$ python -q
>>> import numpy as np
>>> np.set_printoptions(precision=4, suppress=True, linewidth=120, floatmode="fixed")
>>> rnd = lambda a: np.round(a, 4) + 0
>>> A = np.array([[0.8, 1.1, 0.3],
...     [-0.2, 0.4, -1.3],
...     [-2.4, 2.0, -1.6],
...     [-1.2, 0.2, -1.5],
...     [0.0, -0.9, -0.7],
...     [1.6, -0.4, -0.1],
...     [0.3, 1.3, 0.3],
...     [0.0, -1.2, -1.1],
...     [0.9, 0.0, -0.2],
...     [0.4, -0.2, 0.5],
...     [-1.2, -0.4, 0.3],
...     [-1.0, 0.4, 0.8],
...     [0.2, -0.9, -1.3],
...     [1.4, 1.6, -0.3],
...     [0.4, 1.1, 0.6],
...     [-10.0, 8.0, -30.0],
...     [0.4, -0.9, 2.0],
...     [0.5, 1.7, 0.0],
...     [2.0, -1.7, 0.8],
...     [1.3, 0.5, -1.0]])
>>> print(A)
[[  0.8000   1.1000   0.3000]
 [ -0.2000   0.4000  -1.3000]
 [ -2.4000   2.0000  -1.6000]
 [ -1.2000   0.2000  -1.5000]
 [  0.0000  -0.9000  -0.7000]
 [  1.6000  -0.4000  -0.1000]
 [  0.3000   1.3000   0.3000]
 [  0.0000  -1.2000  -1.1000]
 [  0.9000   0.0000  -0.2000]
 [  0.4000  -0.2000   0.5000]
 [ -1.2000  -0.4000   0.3000]
 [ -1.0000   0.4000   0.8000]
 [  0.2000  -0.9000  -1.3000]
 [  1.4000   1.6000  -0.3000]
 [  0.4000   1.1000   0.6000]
 [-10.0000   8.0000 -30.0000]
 [  0.4000  -0.9000   2.0000]
 [  0.5000   1.7000   0.0000]
 [  2.0000  -1.7000   0.8000]
 [  1.3000   0.5000  -1.0000]]
>>> D = np.linalg.norm(A[:, None] - A[None], axis=-1)
>>> print(D.shape)
(20, 20)
>>> print(np.linalg.matrix_rank(D ** 2))
5
>>> print(D[10].round(6).argsort(kind="stable")[:4])
[10 11  9  4]
>>> Y = np.c_[A[:, :2] @ np.array([[0, 2], [3, 1]]), np.array([2, 0, 0, 2, 2, 0, 0, 0, 1, 1, 1, 0, 1, 2, 1, 0, 1, 0, 2, 0])]
>>> print(rnd(Y))
[[  3.3000   2.7000   2.0000]
 [  1.2000   0.0000   0.0000]
 [  6.0000  -2.8000   0.0000]
 [  0.6000  -2.2000   2.0000]
 [ -2.7000  -0.9000   2.0000]
 [ -1.2000   2.8000   0.0000]
 [  3.9000   1.9000   0.0000]
 [ -3.6000  -1.2000   0.0000]
 [  0.0000   1.8000   1.0000]
 [ -0.6000   0.6000   1.0000]
 [ -1.2000  -2.8000   1.0000]
 [  1.2000  -1.6000   0.0000]
 [ -2.7000  -0.5000   1.0000]
 [  4.8000   4.4000   2.0000]
 [  3.3000   1.9000   1.0000]
 [ 24.0000 -12.0000   0.0000]
 [ -2.7000  -0.1000   1.0000]
 [  5.1000   2.7000   0.0000]
 [ -5.1000   2.3000   2.0000]
 [  1.5000   3.1000   0.0000]]
>>> print(rnd(np.linalg.lstsq(A, Y[:, 0])[0]))
[0.0000 3.0000 0.0000]
>>> print(np.linalg.matrix_rank(np.c_[A, Y]))
4
>>> print(rnd(np.linalg.norm(Y - A @ np.linalg.lstsq(A, Y)[0], axis=0)))
[0.0000 0.0000 4.8281]
>>> X = np.loadtxt("run3.csv", delimiter=",")
>>> print(rnd(X))
[[0.0000 0.0000 0.0000 0.0000]
 [0.0000 0.5444 0.3111 0.3889]
 [0.0000 0.3111 0.1778 0.2222]
 [0.0000 0.3889 0.2222 0.2778]]
>>> vec = np.array([-2, 1, 0, 2])
>>> print(np.trace(X))
1.0
>>> print(rnd(np.sort(np.linalg.eigvals(X).real)))
[0.0000 0.0000 0.0000 1.0000]
>>> print((X != 0).astype(int))
[[0 0 0 0]
 [0 1 1 1]
 [0 1 1 1]
 [0 1 1 1]]
>>> print(np.flatnonzero(np.linalg.matrix_power((X != 0) + (X.T != 0) + np.eye(4), 4)[3]))
[1 2 3]
>>> print(rnd(X @ X))
[[0.0000 0.0000 0.0000 0.0000]
 [0.0000 0.5444 0.3111 0.3889]
 [0.0000 0.3111 0.1778 0.2222]
 [0.0000 0.3889 0.2222 0.2778]]
>>> data = np.loadtxt("sample16.csv", delimiter=",")
>>> print(data)
[[19.6080 80.4462 41.1601]
 [19.2386 78.4327 41.0740]
 [19.7453 80.5196 40.5196]
 [21.8984 79.8510 40.8938]
 [20.5006 80.4164 38.0236]
 [20.4791 81.3209 39.9301]
 [19.5205 80.7478 38.3850]
 [19.8725 80.6109 39.4389]
 [19.5532 82.2295 41.4039]
 [19.2872 80.1003 40.1700]
 [21.0879 78.3068 41.2276]
 [19.1953 82.0092 41.6962]
 [20.3293 79.6770 37.4988]
 [21.0842 79.7802 40.0104]
 [20.6609 80.2713 39.0520]
 [19.8492 80.0007 40.3502]
 [21.1817 80.7675 38.4137]
 [20.2032 79.1578 40.1035]
 [21.0501 80.3529 40.1052]
 [19.4570 81.0122 37.8368]
 [20.2609 80.7256 40.0329]
 [20.5737 81.7120 39.4178]
 [18.6386 79.4027 40.8876]
 [20.4418 79.8028 40.5880]
 [20.4075 80.6600 42.6695]
 [21.2643 79.9514 40.1073]
 [18.4875 80.4343 40.8576]]
>>> W2 = data[[24, 18]].astype(float)
>>> for _ in range(3):
...     z = np.linalg.norm(data[:, None] - W2, axis=-1).argmin(axis=1)
...     W2 = np.array([data[z == j].mean(axis=0) for j in range(2)])
... 
>>> print(z)
[0 0 0 1 1 1 1 1 0 1 1 0 1 1 1 1 1 1 1 1 1 1 0 1 0 1 0]
>>> print(rnd(W2[1] - W2[0]))
[ 1.1146 -0.2765 -1.7264]
>>> print(np.bincount(z))
[ 8 19]
>>> print(rnd(W2))
[[19.3593 80.5168 41.2836]
 [20.4738 80.2403 39.5571]]
>>> vec = np.array([-1, 2, 0])
>>> y = data @ vec
>>> print(rnd(np.linalg.lstsq(data, y)[0]))
[-1.0000  2.0000  0.0000]
>>> print(rnd(np.linalg.pinv(data) @ data))
[[1.0000 0.0000 0.0000]
 [0.0000 1.0000 0.0000]
 [0.0000 0.0000 1.0000]]
>>> rng = np.random.default_rng(265)
>>> y = y + 0.3 * rng.normal(size=27)
>>> print(rnd(y))
[141.1455 137.9100 141.1646 137.4810 140.5950 142.3694 142.1392 141.6262 144.9084 140.5907 135.3089 144.8410 138.9831
 138.6711 140.5030 140.1596 140.4127 138.5066 140.1074 142.5953 141.0313 142.3085 139.4466 138.7196 141.2307 138.7331
 142.1551]
>>> coef, *_ = np.linalg.lstsq(data, y)
>>> print(rnd(data.T @ (y - data @ coef)))
[0.0000 0.0000 0.0000]
>>> print(rnd(np.linalg.norm(y - data @ coef)))
1.5406
>>> print([round(float(np.linalg.norm(np.linalg.solve(data.T @ data + lam * np.eye(3), data.T @ y))), 2) for lam in (0, 1, 10, 100)])
[2.21, 2.16, 1.88, 1.56]
>>> print(coef.round())
[-1.0000  2.0000 -0.0000]
>>> D = np.linalg.norm(data[:, None] - data[None], axis=-1)
>>> print(D.mean(axis=1).argmax())
24
>>> E = np.load("out8.npy")
>>> print(rnd(E))
[[-0.5767  0.8170]
 [ 0.8170  0.5767]]
>>> print(rnd(E.ravel(order="F")))
[-0.5767  0.8170  0.8170  0.5767]
>>> print(rnd(E.reshape(2, -1)))
[[-0.5767  0.8170]
 [ 0.8170  0.5767]]
>>> T = E.reshape(2, 2, -1)
>>> print(rnd(T[:, 0]))
[[-0.5767]
 [ 0.8170]]
>>> print(rnd(T.transpose(1, 0, 2)))
[[[-0.5767]
  [ 0.8170]]

 [[ 0.8170]
  [ 0.5767]]]
>>> print(T.shape)
(2, 2, 1)
>>> print(rnd(T.sum(axis=1)))
[[0.2403]
 [1.3937]]
>>> print(np.einsum("ihd,jhd->hij", T, T).shape)
(2, 2, 2)
>>> print(rnd(np.swapaxes(T, 1, 2)[1]))
[[0.8170 0.5767]]
>>> print(rnd(np.linalg.svd(E, compute_uv=False)))
[1.0000 1.0000]
>>> print(rnd(E.T @ E))
[[1.0000 0.0000]
 [0.0000 1.0000]]
>>> print(rnd(np.linalg.norm(E, axis=0)))
[1.0000 1.0000]
>>> feats = np.array([[0.1, -1.6, -2.5, 0.0],
...     [0.2, 0.5, 0.2, -0.1],
...     [0.0, 0.7, 0.4, 0.3],
...     [-1.7, 0.2, 1.3, 0.3]])
>>> feats[:, 1] *= 20
>>> print(feats)
[[  0.1000 -32.0000  -2.5000   0.0000]
 [  0.2000  10.0000   0.2000  -0.1000]
 [  0.0000  14.0000   0.4000   0.3000]
 [ -1.7000   4.0000   1.3000   0.3000]]
>>> P = np.triu(np.array([[4, 5, 5, 1], [3, 3, 5, 5], [2, 2, 2, 5], [4, 2, 5, 4]]), 1) + np.eye(4)
>>> Y = P @ feats @ np.linalg.inv(P)
>>> print(np.linalg.matrix_rank(Y))
4
>>> print(rnd(np.linalg.det(Y)))
9.536
>>> U, sigma, vt = np.linalg.svd(feats)
>>> print(rnd(sigma))
[36.6404  2.0752  0.6375  0.1967]
>>> Y = U[:, :1] @ np.diag(sigma[:1]) @ vt[:1]
>>> print(np.linalg.matrix_rank(feats, rtol=0.05))
2
>>> print(rnd(np.linalg.norm(feats - Y) / np.linalg.norm(feats)))
0.0594
>>> print(rnd(np.linalg.norm(feats - Y, 2)), rnd(sigma[1]))
2.0752 2.0752
>>> O, V = np.linalg.qr(feats[:, :1])[0], np.linalg.qr(feats[:, 1:])[0]
>>> sigma = np.linalg.svd(O.T @ V, compute_uv=False)
>>> print(rnd(sigma))
[0.9550]
>>> Y = np.array([[1, 2], [9, 2]])
>>> W2 = np.kron(Y, feats)
>>> print(W2.shape)
(8, 8)
>>> print(rnd(np.linalg.norm(W2, 2)), rnd(np.linalg.norm(Y, 2) * np.linalg.norm(feats, 2)))
341.8756 341.8756
>>> z = rng.permutation(4)
>>> Y = feats[:, z] * rng.choice([-1, 1], 4)
>>> print(Y)
[[ -2.5000  32.0000   0.1000   0.0000]
 [  0.2000 -10.0000   0.2000  -0.1000]
 [  0.4000 -14.0000   0.0000   0.3000]
 [  1.3000  -4.0000  -1.7000   0.3000]]
>>> U, _, vt = np.linalg.svd(feats.T @ Y)
>>> print(rnd(np.linalg.lstsq(feats, Y)[0]))
[[ 0.0000  0.0000  1.0000  0.0000]
 [ 0.0000 -1.0000  0.0000  0.0000]
 [ 1.0000  0.0000  0.0000  0.0000]
 [ 0.0000  0.0000  0.0000  1.0000]]
>>> print(z)
[2 1 0 3]
>>> print(rnd(U @ vt))
[[ 0.0000  0.0000  1.0000  0.0000]
 [ 0.0000 -1.0000  0.0000  0.0000]
 [ 1.0000  0.0000  0.0000  0.0000]
 [ 0.0000  0.0000  0.0000  1.0000]]
>>> mat = np.load("layer17.npy")
>>> print(mat)
[[ 0 -3  0]
 [ 4  0  0]
 [ 0  0 -1]]
>>> u, r1 = mat[0], mat[1]
>>> print(u @ r1)
0
>>> print(u @ u)
9
>>> p = (u @ r1) / (u @ u) * u
>>> print(r1 - p)
[4.0000 0.0000 0.0000]
>>> print(np.outer(u, r1))
[[  0   0   0]
 [-12   0   0]
 [  0   0   0]]
>>> print(rnd(np.linalg.norm(u + r1) ** 2 + np.linalg.norm(u - r1) ** 2))
50.0
>>> print(p)
[ 0.0000 -0.0000  0.0000]
>>> W0 = np.array([[1, 0, 0, 0], [0, 0, 1, 0], [0, 1, 0, 0], [0, 0, 0, 1]])
>>> Y = np.array([[1, 3, 4], [5, 2, 3], [5, 3, 1], [1, 4, 0]])
>>> print(np.einsum("ik,kj->ji", W0, Y))
[[1 5 5 1]
 [3 3 2 4]
 [4 1 3 0]]
>>> print(np.einsum("ij,ij->i", W0, W0))
[1 1 1 1]
>>> print(np.vstack([W0, Y.T]).shape)
(7, 4)
>>> print(np.einsum("ij->j", W0))
[1 1 1 1]
>>> print(W0 @ Y)
[[1 3 4]
 [5 3 1]
 [5 2 3]
 [1 4 0]]
>>> print(np.linalg.matrix_rank(np.vstack([W0, Y.T])))
4
>>> J = np.load("arr.npy")
>>> print(J)
[[0 1 1]
 [1 0 1]
 [1 1 0]]
>>> w, V = np.linalg.eigh(J)
>>> vec = np.array([-2, 3, 1])
>>> print(rnd(np.linalg.eigvalsh(J[1:, 1:])))
[-1.0000  1.0000]
>>> print(np.abs(J).sum(axis=1).max(), rnd(np.abs(w).max()))
2 2.0
>>> print((np.sign(V[:, -1].round(6)) == np.sign(V[0, -1].round(6))).astype(int))
[1 1 1]
>>> print(vec @ J @ vec)
-10
